$ python -q
>>> import numpy as np
>>> np.set_printoptions(precision=1, suppress=True, linewidth=200)
>>> W0 = np.array([[0.4, 1.3, 1.0, 0.2, 0.5, 0.6, 0.5, 0.1, -0.7],
...     [0.2, 0.8, 0.6, 0.1, 0.3, 0.4, 0.3, 0.0, -0.4],
...     [-0.2, -0.8, -0.6, -0.1, -0.3, -0.4, -0.3, 0.0, 0.4],
...     [0.7, 2.1, 1.6, 0.3, 0.8, 1.0, 0.8, 0.1, -1.1],
...     [-0.1, -0.2, -0.2, 0.0, -0.1, -0.1, -0.1, 0.0, 0.1]])
>>> gram = W0.T @ W0
>>> np.round(np.linalg.svd(W0, compute_uv=False) ** 2, 1) + 0
array([18.5,  0. ,  0. ,  0. ,  0. ])
>>> np.round(np.linalg.eigvalsh(gram)[::-1], 1) + 0
array([18.5,  0. ,  0. ,  0. ,  0. ,  0. ,  0. ,  0. ,  0. ])
>>> np.round(np.diag(gram), 1) + 0
array([0.7, 7.4, 4.3, 0.2, 1.1, 1.7, 1.1, 0. , 2. ])
>>> round(np.trace(gram), 1), np.round((W0 ** 2).sum(), 1)
(np.float64(18.5), np.float64(18.5))
>>> A2 = W0 / np.sqrt((W0 ** 2).mean(axis=1, keepdims=True))
>>> np.round(W0 - W0.mean(axis=1, keepdims=True), 1) + 0
array([[ 0. ,  0.9,  0.6, -0.2,  0.1,  0.2,  0.1, -0.3, -1.1],
       [-0.1,  0.5,  0.3, -0.2,  0. ,  0.1,  0. , -0.3, -0.7],
       [ 0.1, -0.5, -0.3,  0.2,  0. , -0.1,  0. ,  0.3,  0.7],
       [ 0. ,  1.4,  0.9, -0.4,  0.1,  0.3,  0.1, -0.6, -1.8],
       [ 0. , -0.1, -0.1,  0.1,  0. ,  0. ,  0. ,  0.1,  0.2]])
>>> np.linalg.matrix_rank(W0 - W0.mean(axis=1, keepdims=True))
np.int64(4)
>>> np.linalg.norm(A2, axis=1)
array([3., 3., 3., 3., 3.])
>>> th = np.radians(72)
>>> r_ = np.eye(9)
>>> r_[6, 6] = r_[1, 1] = np.cos(th)
>>> r_[6, 1], r_[1, 6] = -np.sin(th), np.sin(th)
>>> r_
array([[ 1. ,  0. ,  0. ,  0. ,  0. ,  0. ,  0. ,  0. ,  0. ],
       [ 0. ,  0.3,  0. ,  0. ,  0. ,  0. ,  1. ,  0. ,  0. ],
       [ 0. ,  0. ,  1. ,  0. ,  0. ,  0. ,  0. ,  0. ,  0. ],
       [ 0. ,  0. ,  0. ,  1. ,  0. ,  0. ,  0. ,  0. ,  0. ],
       [ 0. ,  0. ,  0. ,  0. ,  1. ,  0. ,  0. ,  0. ,  0. ],
       [ 0. ,  0. ,  0. ,  0. ,  0. ,  1. ,  0. ,  0. ,  0. ],
       [ 0. , -1. ,  0. ,  0. ,  0. ,  0. ,  0.3,  0. ,  0. ],
       [ 0. ,  0. ,  0. ,  0. ,  0. ,  0. ,  0. ,  1. ,  0. ],
       [ 0. ,  0. ,  0. ,  0. ,  0. ,  0. ,  0. ,  0. ,  1. ]])
>>> A2 = W0 @ r_.T
>>> A2
array([[ 0.4,  0.9,  1. ,  0.2,  0.5,  0.6, -1.1,  0.1, -0.7],
       [ 0.2,  0.5,  0.6,  0.1,  0.3,  0.4, -0.7,  0. , -0.4],
       [-0.2, -0.5, -0.6, -0.1, -0.3, -0.4,  0.7,  0. ,  0.4],
       [ 0.7,  1.4,  1.6,  0.3,  0.8,  1. , -1.8,  0.1, -1.1],
       [-0.1, -0.2, -0.2,  0. , -0.1, -0.1,  0.2,  0. ,  0.1]])
>>> gram = r_.T @ r_
>>> np.diag(gram)
array([1., 1., 1., 1., 1., 1., 1., 1., 1.])
>>> np.allclose(gram, gram.T)
True
>>> np.linalg.svd(r_, compute_uv=False) ** 2
array([1., 1., 1., 1., 1., 1., 1., 1., 1.])
>>> (r_ @ r_.T).shape
(9, 9)
>>> gram.round(1) + 0
array([[1., 0., 0., 0., 0., 0., 0., 0., 0.],
       [0., 1., 0., 0., 0., 0., 0., 0., 0.],
       [0., 0., 1., 0., 0., 0., 0., 0., 0.],
       [0., 0., 0., 1., 0., 0., 0., 0., 0.],
       [0., 0., 0., 0., 1., 0., 0., 0., 0.],
       [0., 0., 0., 0., 0., 1., 0., 0., 0.],
       [0., 0., 0., 0., 0., 0., 1., 0., 0.],
       [0., 0., 0., 0., 0., 0., 0., 1., 0.],
       [0., 0., 0., 0., 0., 0., 0., 0., 1.]])
>>> left, s, VT = np.linalg.svd(W0)
>>> evecs = VT[:(s > 1e-8).sum()]
>>> rng = np.random.default_rng(67285)
>>> vec = W0[1] + -1 * W0[0] + rng.integers(2) * np.eye(9)[4]
>>> vec
array([-0.2, -0.5, -0.4, -0.1, -0.2, -0.2, -0.2, -0.1,  0.3])
>>> np.round(evecs.T @ evecs, 1) + 0
array([[ 1. ,  0. ,  0. ,  0. ,  0. ,  0. ,  0. ,  0. ,  0. ],
       [ 0. ,  0.6,  0.1,  0.2,  0. ,  0.3,  0. , -0.1, -0.3],
       [ 0. ,  0.1,  0.6, -0.2,  0.3,  0. ,  0.3,  0.1, -0.1],
       [ 0. ,  0.2, -0.2,  0.3, -0.1,  0. , -0.1,  0.2, -0.2],
       [ 0. ,  0. ,  0.3, -0.1,  0.1,  0. ,  0.1,  0. ,  0. ],
       [ 0. ,  0.3,  0. ,  0. ,  0. ,  0.3,  0. , -0.3,  0. ],
       [ 0. ,  0. ,  0.3, -0.1,  0.1,  0. ,  0.1,  0. ,  0. ],
       [ 0. , -0.1,  0.1,  0.2,  0. , -0.3,  0. ,  0.6, -0.3],
       [ 0. , -0.3, -0.1, -0.2,  0. ,  0. ,  0. , -0.3,  0.3]])
>>> data = np.load("block9.npy")
>>> data
array([[ 3. , -2. ,  0.4,  1.2,  2.3,  4.4,  4.2],
       [-0.4,  0.3, -0.2,  0. ,  0.6, -0.4,  0.7],
       [ 6.8, -3.8,  0.4,  2.8,  5.7, 10.8,  8.7],
       [ 6.9, -4.2, -0.1,  3.9,  5.3, 10.8,  9.2],
       [ 4.8, -2.8, -0.1,  2.7,  4.2,  7.4,  6.7],
       [ 3. , -1.5, -0.6,  0.9,  2.7,  4.3,  4.1],
       [ 6.3, -3.8,  0.5,  2.7,  4.9,  9.1,  7.2],
       [ 1. ,  0.1,  0.1, -0.3,  1.4,  1.8,  1. ],
       [ 7.9, -4.3,  0.5,  3.8,  6.3, 12.1, 10.6],
       [ 1.3, -0.5,  0.8,  0.5,  0.7,  2. ,  1.7],
       [ 5. , -2.6, -0.5,  2.5,  3.8,  7.1,  6.3],
       [ 3.1, -2.1, -0.4,  1.5,  2.3,  4.7,  4.4],
       [ 5.3, -3. ,  0. ,  2.5,  3.4,  7.4,  6.3],
       [ 5.3, -3. , -0.4,  2.2,  4.6,  7.4,  6.8],
       [ 8.3, -5. ,  0.1,  4.1,  6.5, 11.7, 10. ],
       [-0.2,  0.8,  0.2,  0.1, -0.1, -0.2,  0.3],
       [ 8.6, -4.8, -0.1,  3.8,  6.5, 11.8, 10.4],
       [-0.1, -0.7,  0. , -0.1,  0.4, -0.4,  0.3],
       [ 6.9, -3.6, -0.3,  3.8,  5.8, 10.5,  9.6],
       [ 6.9, -3.9,  0.4,  3.3,  5.8, 10.5,  9.5],
       [ 4.4, -2.7, -1. ,  2.4,  2.7,  6. ,  5.5],
       [ 8.1, -4.7,  0.2,  4.5,  6.5, 11.7, 10. ],
       [ 2.2, -1.3,  0.5,  0.9,  1.4,  2.6,  2.4],
       [ 2.2, -1.3,  0.1,  1.2,  1.7,  2.8,  2.9],
       [ 8.7, -5.4, -0.4,  4.7,  7.4, 13.7, 11.6],
       [ 4.1, -2.7,  0.2,  1.8,  2.7,  6.1,  4.9],
       [ 2.3, -1.4, -0.2,  0.7,  1.8,  3.2,  2.1],
       [ 7.9, -5.2, -0.6,  4. ,  6.4, 11.9, 10.5],
       [ 1.1, -0.4,  0. ,  0.4,  0.8,  1.6,  1.1]])
>>> A2 = np.c_[data[:, :4] @ np.array([[1, 0, 3, 0], [2, 2, 1, 1], [3, 2, 0, 0], [0, 1, 0, 1]]), np.array([0, 1, 2, 5, 2, 0, 3, 4, 0, 0, 1, 0, 1, 0, 3, 4, 5, 3, 3, 3, 2, 5, 3, 1, 1, 1, 3, 3, 5])]
>>> A2
array([[ 0.2, -2. ,  7. , -0.8,  0. ],
       [-0.4,  0.2, -0.9,  0.3,  1. ],
       [ 0.4, -4. , 16.6, -1. ,  2. ],
       [-1.8, -4.7, 16.5, -0.3,  5. ],
       [-1.1, -3.1, 11.6, -0.1,  2. ],
       [-1.8, -3.3,  7.5, -0.6,  0. ],
       [ 0.2, -3.9, 15.1, -1.1,  3. ],
       [ 1.5,  0.1,  3.1, -0.2,  4. ],
       [ 0.8, -3.8, 19.4, -0.5,  0. ],
       [ 2.7,  1.1,  3.4,  0. ,  0. ],
       [-1.7, -3.7, 12.4, -0.1,  1. ],
       [-2.3, -3.5,  7.2, -0.6,  0. ],
       [-0.7, -3.5, 12.9, -0.5,  1. ],
       [-1.9, -4.6, 12.9, -0.8,  0. ],
       [-1.4, -5.7, 19.9, -0.9,  3. ],
       [ 2. ,  2.1,  0.2,  0.9,  4. ],
       [-1.3, -6. , 21. , -1. ,  5. ],
       [-1.5, -1.5, -1. , -0.8,  3. ],
       [-1.2, -4. , 17.1,  0.2,  3. ],
       [ 0.3, -3.7, 16.8, -0.6,  3. ],
       [-4. , -5. , 10.5, -0.3,  2. ],
       [-0.7, -4.5, 19.6, -0.2,  5. ],
       [ 1.1, -0.7,  5.3, -0.4,  3. ],
       [-0.1, -1.2,  5.3, -0.1,  1. ],
       [-3.3, -6.9, 20.7, -0.7,  1. ],
       [-0.7, -3.2,  9.6, -0.9,  1. ],
       [-1.1, -2.5,  5.5, -0.7,  3. ],
       [-4.3, -7.6, 18.5, -1.2,  3. ],
       [ 0.3, -0.4,  2.9,  0. ,  5. ]])
>>> np.linalg.matrix_rank(np.c_[data, A2])
np.int64(8)
>>> A = np.load("m.npy")
>>> A
array([[ 2., -1.,  0.,  0.,  0.,  0.,  0.],
       [-1., -1., -1.,  0.,  0.,  0.,  0.],
       [ 0., -1.,  2., -1.,  0.,  0.,  0.],
       [ 0.,  0., -1., -3., -1.,  0.,  0.],
       [ 0.,  0.,  0., -1.,  3., -1.,  0.],
       [ 0.,  0.,  0.,  0., -1.,  3., -1.],
       [ 0.,  0.,  0.,  0.,  0., -1., -1.]])
>>> # symmetric, so the eigenvalues are real
>>> A2 = np.linalg.inv(A)
>>> np.allclose(A2, A.T)
False
>>> np.round(np.linalg.slogdet(A)[0], 1)
np.float64(-1.0)
>>> np.linalg.det(A) * A2
array([[-122.,   85.,   37.,  -11.,   -4.,   -1.,    1.],
       [  85.,  170.,   74.,  -22.,   -8.,   -2.,    2.],
       [  37.,   74., -111.,   33.,   12.,    3.,   -3.],
       [ -11.,  -22.,   33.,   88.,   32.,    8.,   -8.],
       [  -4.,   -8.,   12.,   32., -108.,  -27.,   27.],
       [  -1.,   -2.,    3.,    8.,  -27.,  -89.,   89.],
       [   1.,    2.,   -3.,   -8.,   27.,   89.,  240.]])
>>> A2.round(1) + 0
array([[ 0.4, -0.3, -0.1,  0. ,  0. ,  0. ,  0. ],
       [-0.3, -0.5, -0.2,  0.1,  0. ,  0. ,  0. ],
       [-0.1, -0.2,  0.3, -0.1,  0. ,  0. ,  0. ],
       [ 0. ,  0.1, -0.1, -0.3, -0.1,  0. ,  0. ],
       [ 0. ,  0. ,  0. , -0.1,  0.3,  0.1, -0.1],
       [ 0. ,  0. ,  0. ,  0. ,  0.1,  0.3, -0.3],
       [ 0. ,  0. ,  0. ,  0. , -0.1, -0.3, -0.7]])
